>>> import numpy as np
>>> import numpy.linalg as la
>>> np.set_printoptions(suppress=True, linewidth=140)
>>> tidy = lambda a: np.round(a, 2) + 0
>>> A = np.load("run14.npy")
>>> A
array([[ 8,  1, -6,  6],
       [ 1,  8,  1, -6],
       [-6,  1,  8,  1],
       [ 6, -6,  1,  8]])
>>> A.reshape(-1, 2)
array([[ 8,  1],
       [-6,  6],
       [ 1,  8],
       [ 1, -6],
       [-6,  1],
       [ 8,  1],
       [ 6, -6],
       [ 1,  8]])
>>> A.reshape(2, -1)
array([[ 8,  1, -6,  6,  1,  8,  1, -6],
       [-6,  1,  8,  1,  6, -6,  1,  8]])
>>> blk = A.reshape(4, 2, -1)
>>> blk.sum(axis=1)
array([[2, 7],
       [2, 2],
       [2, 2],
       [7, 2]])
>>> blk[:, 0]
array([[ 8,  1],
       [ 1,  8],
       [-6,  1],
       [ 6, -6]])
>>> blk.shape
(4, 2, 2)
>>> ev, vecs = la.eigh(A)
>>> tidy(vecs @ np.diag(ev) @ vecs.T)
array([[ 8.,  1., -6.,  6.],
       [ 1.,  8.,  1., -6.],
       [-6.,  1.,  8.,  1.],
       [ 6., -6.,  1.,  8.]])
>>> tidy(vecs.T @ vecs)
array([[1., 0., 0., 0.],
       [0., 1., 0., 0.],
       [0., 0., 1., 0.],
       [0., 0., 0., 1.]])
>>> np.abs(vecs[:, -1]).round(6).argmax()
np.int64(0)
>>> tidy(la.svd(A, compute_uv=False))
array([17.09, 11.93,  5.91,  2.93])
>>> ev, vecs = la.eig(A)
>>> tidy(A @ vecs[:, 0] - ev[0] * vecs[:, 0])
array([0., 0., 0., 0.])
>>> tidy(np.prod(ev))
np.float64(-3535.0)
>>> rng = np.random.default_rng(220)
>>> lab = rng.permutation(4)
>>> B = A[:, lab] * rng.choice([-1, 1], 4)
>>> B
array([[-6, -1, -6, -8],
       [ 6, -8,  1, -1],
       [-1, -1,  8,  6],
       [-8,  6,  1, -6]])
>>> Uu, _, VT = la.svd(A.T @ B)
>>> lab
array([3, 1, 2, 0])
>>> O, R = la.qr(A)
>>> tidy(np.abs(np.diag(R)))
array([11.7 ,  9.85,  6.52,  4.7 ])
>>> tidy(R)
array([[-11.7 ,   2.22,   7.6 ,  -7.18],
       [  0.  ,  -9.85,   1.31,   7.42],
       [  0.  ,   0.  ,  -6.52,  -2.9 ],
       [  0.  ,   0.  ,   0.  ,  -4.7 ]])
>>> sigma = 10 * 0.7 ** np.arange(3)
>>> W0 = rng.normal(size=(19, 3)) * rng.permutation(sigma)
>>> tidy(W0)
array([[ 10.56, -13.48,   2.39],
       [  7.97,   0.71,  11.01],
       [  9.17,   1.89,  12.18],
       [ -9.56,  -9.27,  -6.51],
       [ 12.2 ,  -0.1 ,  14.31],
       [ -0.13,  -3.1 ,   6.37],
       [-15.9 ,  -5.99,   3.49],
       [ -9.85,  -1.38,   0.62],
       [  3.78,   4.62,  -2.61],
       [ 20.15,   4.54,  -6.98],
       [  9.92,   2.71,   3.17],
       [ 12.8 ,   4.17,  -0.94],
       [ 14.15,  -1.14, -18.63],
       [ -0.55,   0.8 ,   6.88],
       [  2.52,  -4.14,  19.08],
       [-10.23,  -0.62,  -4.16],
       [  0.95,   3.88,   6.19],
       [-15.48,   5.25,  -2.03],
       [  5.9 ,   5.3 ,   5.55]])
>>> C2 = np.cov(W0, rowvar=False)
>>> np.argsort(-W0.std(axis=0).round(6), kind="stable")
array([0, 2, 1])
>>> tidy(la.eigvalsh(C2)[::-1])
array([112.58,  75.64,  24.7 ])
>>> tidy(np.polyfit(W0[:, 0], W0[:, 2], 1))
array([0.02, 2.55])
>>> tidy(W0.std(axis=0))
array([10.25,  5.  ,  8.47])
>>> x0 = np.array([3, -2, -2])
>>> y = W0 @ x0
>>> coef, lr = np.zeros(3), 1 / la.norm(W0, 2) ** 2
>>> for i in range(5):
...     coef -= lr * W0.T @ (W0 @ coef - y)
...     if i % 1 == 0: print(i, round(la.norm(W0 @ coef - y), 2))
... 
0 51.48
1 34.24
2 26.15
3 20.61
4 16.33
>>> tidy(la.cond(W0))
np.float64(2.2)
>>> tidy(coef)
array([ 2.9 , -1.24, -1.95])
>>> cen = (W0 - W0.mean(axis=0)) / W0.std(axis=0)
>>> np.argwhere(np.abs(cen) > 2)
array([[ 0,  1],
       [12,  2]])
>>> tidy(cen.std(axis=0))
array([1., 1., 1.])
>>> coef = la.lstsq(np.delete(cen, 0, axis=1), cen[:, 0])[0]
>>> np.abs(coef).argmax()
np.int64(0)
>>> tidy(1 - np.var(cen[:, 0] - np.delete(cen, 0, axis=1) @ coef))
np.float64(0.05)
>>> P = W0 @ la.solve(W0.T @ W0, W0.T)
>>> np.trace(P)
np.float64(3.0)
>>> tidy(P @ W0[:, 2])
array([  2.39,  11.01,  12.18,  -6.51,  14.31,   6.37,   3.49,   0.62,  -2.61,  -6.98,   3.17,  -0.94, -18.63,   6.88,  19.08,  -4.16,
         6.19,  -2.03,   5.55])
>>> la.matrix_rank(np.eye(19) - P)
np.int64(16)
>>> tidy(np.diag(P))
array([0.51, 0.1 , 0.13, 0.23, 0.19, 0.05, 0.18, 0.05, 0.05, 0.25, 0.06, 0.1 , 0.38, 0.04, 0.28, 0.06, 0.06, 0.21, 0.09])
>>> B = np.array([[-4], [-2]])
>>> arr = np.block([[np.zeros((2, 2)), B], [B.T, np.zeros((1, 1))]])
>>> arr
array([[ 0.,  0., -4.],
       [ 0.,  0., -2.],
       [-4., -2.,  0.]])
>>> # equal to its transpose
>>> Uu, sigma, VT = la.svd(arr)
>>> vecs = VT[:(sigma > 1e-8).sum()]
>>> x0 = arr[2] + -2 * arr[0] + rng.integers(2) * np.eye(3)[0]
>>> x0
array([-3., -2.,  8.])
>>> tidy(np.diag(vecs.T @ vecs))
array([0.8, 0.2, 1. ])
